$ ipython --no-banner

In [1]: import numpy as np

In [2]: np.set_printoptions(precision=2, suppress=True, linewidth=200)

In [3]: rnd = lambda a: np.round(a, 2) + 0

In [4]: B = np.array([[-1, -3], [-1, -1], [-3, 1]])

In [5]: m1 = np.kron(np.eye(3, dtype=int), B)

In [6]: m1
Out[6]: 
array([[-1, -3,  0,  0,  0,  0],
       [-1, -1,  0,  0,  0,  0],
       [-3,  1,  0,  0,  0,  0],
       [ 0,  0, -1, -3,  0,  0],
       [ 0,  0, -1, -1,  0,  0],
       [ 0,  0, -3,  1,  0,  0],
       [ 0,  0,  0,  0, -1, -3],
       [ 0,  0,  0,  0, -1, -1],
       [ 0,  0,  0,  0, -3,  1]])

In [7]: x0 = np.array([3, 1, 1, 3, 1, 3])

In [8]: y = m1 @ x0

In [9]: rnd(np.linalg.lstsq(m1, y)[0])
Out[9]: array([3., 1., 1., 3., 1., 3.])

In [10]: y
Out[10]: array([ -6,  -4,  -8, -10,  -4,   0, -10,  -4,   0])

In [11]: rnd(np.linalg.solve(m1.T @ m1, m1.T @ y))
Out[11]: array([3., 1., 1., 3., 1., 3.])

In [12]: rnd(np.linalg.pinv(m1) @ m1)
Out[12]: 
array([[1., 0., 0., 0., 0., 0.],
       [0., 1., 0., 0., 0., 0.],
       [0., 0., 1., 0., 0., 0.],
       [0., 0., 0., 1., 0., 0.],
       [0., 0., 0., 0., 1., 0.],
       [0., 0., 0., 0., 0., 1.]])

In [13]: rng = np.random.default_rng(639)

In [14]: y = y + 0.05 * rng.normal(size=9)

In [15]: rnd(y)
Out[15]: array([ -6.04,  -3.93,  -8.05, -10.  ,  -4.03,   0.01, -10.04,  -4.03,   0.  ])

In [16]: c, *_ = np.linalg.lstsq(m1, y)

In [17]: rnd(c)
Out[17]: array([3.01, 1.  , 1.  , 3.  , 1.  , 3.01])

In [18]: m1[6] @ m1[7]
Out[18]: np.int64(4)

In [19]: rnd(np.linalg.norm(m1[6], 1)), rnd(np.linalg.norm(m1[6], np.inf))
Out[19]: (np.float64(4.0), np.float64(3.0))

In [20]: proj = m1 @ np.linalg.solve(m1.T @ m1, m1.T)

In [21]: rnd(proj)
Out[21]: 
array([[ 0.87,  0.33, -0.07,  0.  ,  0.  ,  0.  ,  0.  ,  0.  ,  0.  ],
       [ 0.33,  0.17,  0.17,  0.  ,  0.  ,  0.  ,  0.  ,  0.  ,  0.  ],
       [-0.07,  0.17,  0.97,  0.  ,  0.  ,  0.  ,  0.  ,  0.  ,  0.  ],
       [ 0.  ,  0.  ,  0.  ,  0.87,  0.33, -0.07,  0.  ,  0.  ,  0.  ],
       [ 0.  ,  0.  ,  0.  ,  0.33,  0.17,  0.17,  0.  ,  0.  ,  0.  ],
       [ 0.  ,  0.  ,  0.  , -0.07,  0.17,  0.97,  0.  ,  0.  ,  0.  ],
       [ 0.  ,  0.  ,  0.  ,  0.  ,  0.  ,  0.  ,  0.87,  0.33, -0.07],
       [ 0.  ,  0.  ,  0.  ,  0.  ,  0.  ,  0.  ,  0.33,  0.17,  0.17],
       [ 0.  ,  0.  ,  0.  ,  0.  ,  0.  ,  0.  , -0.07,  0.17,  0.97]])

In [22]: np.allclose(proj @ proj, proj)
Out[22]: True

In [23]: rnd(np.linalg.eigvalsh(proj))
Out[23]: array([0., 0., 0., 1., 1., 1., 1., 1., 1.])

In [24]: proj @ m1[:, 4]
Out[24]: array([ 0.,  0.,  0.,  0.,  0.,  0., -1., -1., -3.])

In [25]: B = m1 + rng.integers(-2, 3, (9, 3)) @ rng.integers(-2, 3, (3, 6))

In [26]: B
Out[26]: 
array([[-2,  0,  0,  2, -4,  1],
       [-2, -1,  2,  0, -6,  3],
       [ 1, -5,  4, -3,  6, -3],
       [-1,  6, -3,  1, -2, -1],
       [ 2,  0,  3,  0, -2, -1],
       [-2, -2, -3, -1, -4,  4],
       [-4, -6, -4, -6, -1,  3],
       [ 5, -8,  6, -4,  5, -4],
       [ 7,  0, 10,  3, -3, -5]])

In [27]: np.linalg.matrix_rank(B - m1, tol=1e-8)
Out[27]: np.int64(3)

In [28]: B - m1
Out[28]: 
array([[-1,  3,  0,  2, -4,  1],
       [-1,  0,  2,  0, -6,  3],
       [ 4, -6,  4, -3,  6, -3],
       [-1,  6, -2,  4, -2, -1],
       [ 2,  0,  4,  1, -2, -1],
       [-2, -2,  0, -2, -4,  4],
       [-4, -6, -4, -6,  0,  6],
       [ 5, -8,  6, -4,  6, -3],
       [ 7,  0, 10,  3,  0, -6]])

In [29]: th = np.radians(135)

In [30]: R = np.eye(6)

In [31]: R[1, 1] = R[3, 3] = np.cos(th)

In [32]: R[1, 3], R[3, 1] = -np.sin(th), np.sin(th)

In [33]: rnd(R)
Out[33]: 
array([[ 1.  ,  0.  ,  0.  ,  0.  ,  0.  ,  0.  ],
       [ 0.  , -0.71,  0.  , -0.71,  0.  ,  0.  ],
       [ 0.  ,  0.  ,  1.  ,  0.  ,  0.  ,  0.  ],
       [ 0.  ,  0.71,  0.  , -0.71,  0.  ,  0.  ],
       [ 0.  ,  0.  ,  0.  ,  0.  ,  1.  ,  0.  ],
       [ 0.  ,  0.  ,  0.  ,  0.  ,  0.  ,  1.  ]])

In [34]: B = m1 @ R.T

In [35]: rnd(np.linalg.svd(m1, compute_uv=False)), rnd(np.linalg.svd(B, compute_uv=False))
Out[35]: 
(array([3.46, 3.46, 3.46, 3.16, 3.16, 3.16]),
 array([3.46, 3.46, 3.46, 3.16, 3.16, 3.16]))

In [36]: rnd(np.linalg.det(R)), rnd(np.trace(R))
Out[36]: (np.float64(1.0), np.float64(2.59))

In [37]: mat = np.array([[27, -6, -9, 21],
    ...:     [-6, 6, 7, -8],
    ...:     [-9, 7, 13, -17],
    ...:     [21, -8, -17, 28]])

In [38]: mat
Out[38]: 
array([[ 27,  -6,  -9,  21],
       [ -6,   6,   7,  -8],
       [ -9,   7,  13, -17],
       [ 21,  -8, -17,  28]])

In [39]: x0 = np.array([4, 2, 1, 5])

In [40]: np.einsum("ij,j->i", mat, x0)
Out[40]: array([192, -45, -94, 191])

In [41]: (mat @ x0).argmax()
Out[41]: np.int64(0)

In [42]: mat @ x0
Out[42]: array([192, -45, -94, 191])

In [43]: mat * x0
Out[43]: 
array([[108, -12,  -9, 105],
       [-24,  12,   7, -40],
       [-36,  14,  13, -85],
       [ 84, -16, -17, 140]])

In [44]: M = np.load("dump.npy")

In [45]: rnd(M)
Out[45]: 
array([[-0.98, -0.07,  0.19,  0.04],
       [-0.07, -0.67, -0.66,  0.33],
       [-0.14,  0.73, -0.53,  0.4 ],
       [ 0.14, -0.08,  0.5 ,  0.85]])

In [46]: x0 = np.array([-1, 2, 2, -1])

In [47]: rnd(M.T @ (M @ x0))
Out[47]: array([-1.,  2.,  2., -1.])

In [48]: rnd(np.linalg.inv(M))
Out[48]: 
array([[-0.98, -0.07, -0.14,  0.14],
       [-0.07, -0.67,  0.73, -0.08],
       [ 0.19, -0.66, -0.53,  0.5 ],
       [ 0.04,  0.33,  0.4 ,  0.85]])

In [49]: rnd(np.linalg.det(M))
Out[49]: np.float64(-1.0)

In [50]: w1 = np.array([[0, 1, 4, 3], [2, 0, 3, 1], [2, 0, 3, 4], [3, 4, 4, 4]])

In [51]: c = np.array([2, -1, -3, 4])

In [52]: H = np.maximum(M @ w1 + c, 0)

In [53]: (H > 0).astype(int)
Out[53]: 
array([[1, 0, 0, 1],
       [1, 1, 0, 1],
       [1, 1, 0, 1],
       [1, 1, 1, 1]])

In [54]: cent = np.array([[-2, -3], [-1, 3], [-1, 2], [3, -3]])

In [55]: (H @ cent).round(6).argmax(axis=1)
Out[55]: array([0, 0, 0, 0])

In [56]: J = np.load("x.npy")

In [57]: J
Out[57]: 
array([[ 20.45, -21.46, -19.78],
       [ 19.17, -21.32, -19.74],
       [ 21.04, -19.34, -19.81],
       [ 19.92, -21.12, -20.18],
       [ 20.35, -19.74, -22.03],
       [ 19.92, -19.01, -19.43],
       [ 19.82, -19.25, -18.99],
       [ 20.84, -19.52, -20.39],
       [ 19.85, -18.9 , -21.1 ],
       [ 21.11, -20.49, -20.39],
       [ 20.34, -18.08, -19.59],
       [ 19.94, -19.93, -21.51],
       [ 18.02, -18.49, -20.08],
       [ 20.37, -20.55, -20.24],
       [ 19.78, -17.84, -19.75],
       [ 20.37, -21.05, -21.94],
       [ 19.8 , -20.61, -19.02],
       [ 18.15, -20.45, -20.66],
       [ 19.85, -19.  , -20.16],
       [ 19.6 , -19.91, -18.92],
       [ 20.35, -19.44, -19.29],
       [ 19.25, -19.98, -19.27]])

In [58]: G = np.cov(J, rowvar=False)

In [59]: G.shape
Out[59]: (3, 3)

In [60]: rnd(np.corrcoef(J[:, 0], J[:, 2])[0, 1])
Out[60]: np.float64(-0.12)

In [61]: rnd(G)
Out[61]: 
array([[ 0.6 , -0.06, -0.08],
       [-0.06,  1.04,  0.14],
       [-0.08,  0.14,  0.8 ]])

In [62]: rnd(np.corrcoef(J.T))
Out[62]: 
array([[ 1.  , -0.08, -0.12],
       [-0.08,  1.  ,  0.16],
       [-0.12,  0.16,  1.  ]])

In [63]: np.argsort(-J.std(axis=0).round(6), kind="stable")
Out[63]: array([1, 2, 0])

In [64]: rnd(J.std(axis=0))
Out[64]: array([0.76, 1.  , 0.88])

In [65]: f = np.array([1, 3, 2])

In [66]: B = G + np.outer(f, np.eye(3)[1])

In [67]: np.linalg.matrix_rank(np.linalg.inv(B) - np.linalg.inv(G), tol=1e-8)
Out[67]: np.int64(1)

In [68]: W0 = np.load("data.npy")

In [69]: W0
Out[69]: 
array([[ 1.,  0.,  2.],
       [ 0.,  1., -3.],
       [ 0.,  3., -2.]])

In [70]: th = np.radians(60)

In [71]: R = np.eye(3)

In [72]: R[2, 2] = R[1, 1] = np.cos(th)

In [73]: R[2, 1], R[1, 2] = -np.sin(th), np.sin(th)

In [74]: rnd(R)
Out[74]: 
array([[ 1.  ,  0.  ,  0.  ],
       [ 0.  ,  0.5 ,  0.87],
       [ 0.  , -0.87,  0.5 ]])

In [75]: B = W0 @ R.T

In [76]: np.allclose(W0 @ W0.T, B @ B.T)
Out[76]: True

In [77]: np.allclose(np.linalg.norm(W0, axis=1), np.linalg.norm(B, axis=1))
Out[77]: True

In [78]: rnd(np.linalg.svd(W0, compute_uv=False)), rnd(np.linalg.svd(B, compute_uv=False))
Out[78]: (array([4.82, 2.05, 0.71]), array([4.82, 2.05, 0.71]))

In [79]: rnd(B)
Out[79]: 
array([[ 1.  ,  1.73,  1.  ],
       [ 0.  , -2.1 , -2.37],
       [ 0.  , -0.23, -3.6 ]])

In [80]: rnd(np.linalg.det(R)), np.trace(R)
Out[80]: (np.float64(1.0), np.float64(2.0))

In [81]: E = np.array([[0, 1], [0, 0]])

In [82]: np.poly(E)
Out[82]: array([1., 0., 0.])

In [83]: np.einsum("ii->", E)
Out[83]: np.int64(0)

In [84]: rnd(np.linalg.pinv(E))
Out[84]: 
array([[0., 0.],
       [1., 0.]])

In [85]: E @ E.T
Out[85]: 
array([[1, 0],
       [0, 0]])

In [86]: rnd(np.linalg.norm(E, axis=0))
Out[86]: array([0., 1.])

In [87]: r = np.linalg.matrix_rank(E)

In [88]: r
Out[88]: np.int64(1)

In [89]: N = np.linalg.svd(E)[2][r:].T

In [90]: np.allclose(E @ N, 0)
Out[90]: True

In [91]: [int(np.linalg.matrix_rank(np.delete(E, i, axis=0))) for i in range(2)]
Out[91]: [0, 1]

In [92]: N[:, 0] / N[np.abs(N[:, 0]).round(6).argmax(), 0]
Out[92]: array([ 1., -0.])

In [93]: [int(np.linalg.matrix_rank(E[:, :j + 1])) for j in range(2)]
Out[93]: [0, 1]

In [94]: np.linalg.matrix_rank(E.T @ E), np.linalg.matrix_rank(E @ E.T)
Out[94]: (np.int64(1), np.int64(1))

In [95]: [int(np.linalg.matrix_rank(E[:i])) for i in range(1, len(E) + 1)]
Out[95]: [1, 1]

In [96]: U, sig, Vt = np.linalg.svd(E)

In [97]: evecs = Vt[:(sig > 1e-8).sum()]

In [98]: x0 = E[0] + -2 * E[1] + rng.integers(2) * np.eye(2)[0]

In [99]: x0
Out[99]: array([0., 1.])

In [100]: np.linalg.matrix_rank(np.vstack([E, x0]))
Out[100]: np.int64(1)

In [101]: K = np.load("arr.npy")

In [102]: K
Out[102]: 
array([[0, 0, 1],
       [0, 0, 0],
       [1, 0, 0]])

In [103]: rnd(np.linalg.det(K))
Out[103]: np.float64(0.0)

In [104]: (K != 0).astype(int)
Out[104]: 
array([[0, 0, 1],
       [0, 0, 0],
       [1, 0, 0]])

In [105]: np.flatnonzero(np.linalg.matrix_power((K != 0) + (K.T != 0) + np.eye(3), 3)[2])
Out[105]: array([0, 2])

In [106]: rnd(np.sort(np.linalg.eigvals(K).real))
Out[106]: array([-1.,  0.,  1.])

In [107]: K[:, 0] @ K[:, 1]
Out[107]: np.int64(0)

In [108]: K @ K.T
Out[108]: 
array([[1, 0, 0],
       [0, 0, 0],
       [0, 0, 1]])

In [109]: rnd(np.linalg.svd(K, compute_uv=False))
Out[109]: array([1., 1., 0.])

In [110]: z = rng.permutation(3)

In [111]: z
Out[111]: array([2, 1, 0])

In [112]: B = K[z][:, z]

In [113]: rnd(np.linalg.det(B)), rnd(np.linalg.det(K[z]))
Out[113]: (np.float64(0.0), np.float64(0.0))

In [114]: np.allclose(B, K)
Out[114]: True

In [115]: B
Out[115]: 
array([[0, 0, 1],
       [0, 0, 0],
       [1, 0, 0]])

In [116]: U, sig, Vt = np.linalg.svd(K)

In [117]: np.argmax(sig[:-1] / (sig[1:] + 1e-6)) + 1
Out[117]: np.int64(2)

In [118]: sig
Out[118]: array([1., 1., 0.])

In [119]: B = U[:, :2] @ np.diag(sig[:2]) @ Vt[:2]

In [120]: np.linalg.matrix_rank(B)
Out[120]: np.int64(2)

In [121]: rnd(np.linalg.norm(K - B) / np.linalg.norm(K))
Out[121]: np.float64(0.0)

In [122]: rnd(np.linalg.norm(K, 1)), rnd(np.linalg.norm(K, np.inf))
Out[122]: (np.float64(1.0), np.float64(1.0))

In [123]: rnd(np.linalg.norm(K, 2))
Out[123]: np.float64(1.0)

In [124]: np.linalg.norm(K, axis=1).argmax()
Out[124]: np.int64(0)

In [125]: rnd(np.linalg.norm(K) ** 2 / np.linalg.norm(K, 2) ** 2)
Out[125]: np.float64(2.0)

In [126]: cent = np.array([[0, 1, 0], [3, 1, 1]])

In [127]: data = np.repeat(cent, 21 // 2, axis=0)

In [128]: data = data + 0.3 * rng.normal(size=data.shape)

In [129]: rnd(data)
Out[129]: 
array([[-0.01,  0.9 ,  0.31],
       [ 0.09,  1.14, -0.37],
       [ 0.74,  0.76, -0.46],
       [-0.26,  0.84,  0.12],
       [-0.08,  0.91,  0.54],
       [-0.21,  0.68,  0.27],
       [-0.04,  1.12, -0.54],
       [ 0.35,  1.  ,  0.43],
       [-0.15,  1.12, -0.57],
       [-0.01,  0.64, -0.24],
       [ 3.16,  0.96,  1.48],
       [ 2.93,  0.59,  1.13],
       [ 2.71,  1.17,  0.88],
       [ 2.74,  0.58,  0.88],
       [ 2.75,  0.9 ,  0.79],
       [ 2.87,  1.5 ,  0.92],
       [ 3.5 ,  0.62,  1.26],
       [ 3.17,  1.29,  0.62],
       [ 3.39,  1.  ,  0.84],
       [ 2.9 ,  1.43,  1.35]])

In [130]: proj = data @ np.linalg.solve(data.T @ data, data.T)

In [131]: rnd(proj @ data[:, 1])
Out[131]: array([0.9 , 1.14, 0.76, 0.84, 0.91, 0.68, 1.12, 1.  , 1.12, 0.64, 0.96, 0.59, 1.17, 0.58, 0.9 , 1.5 , 0.62, 1.29, 1.  , 1.43])

In [132]: rnd(np.trace(proj))
Out[132]: np.float64(3.0)
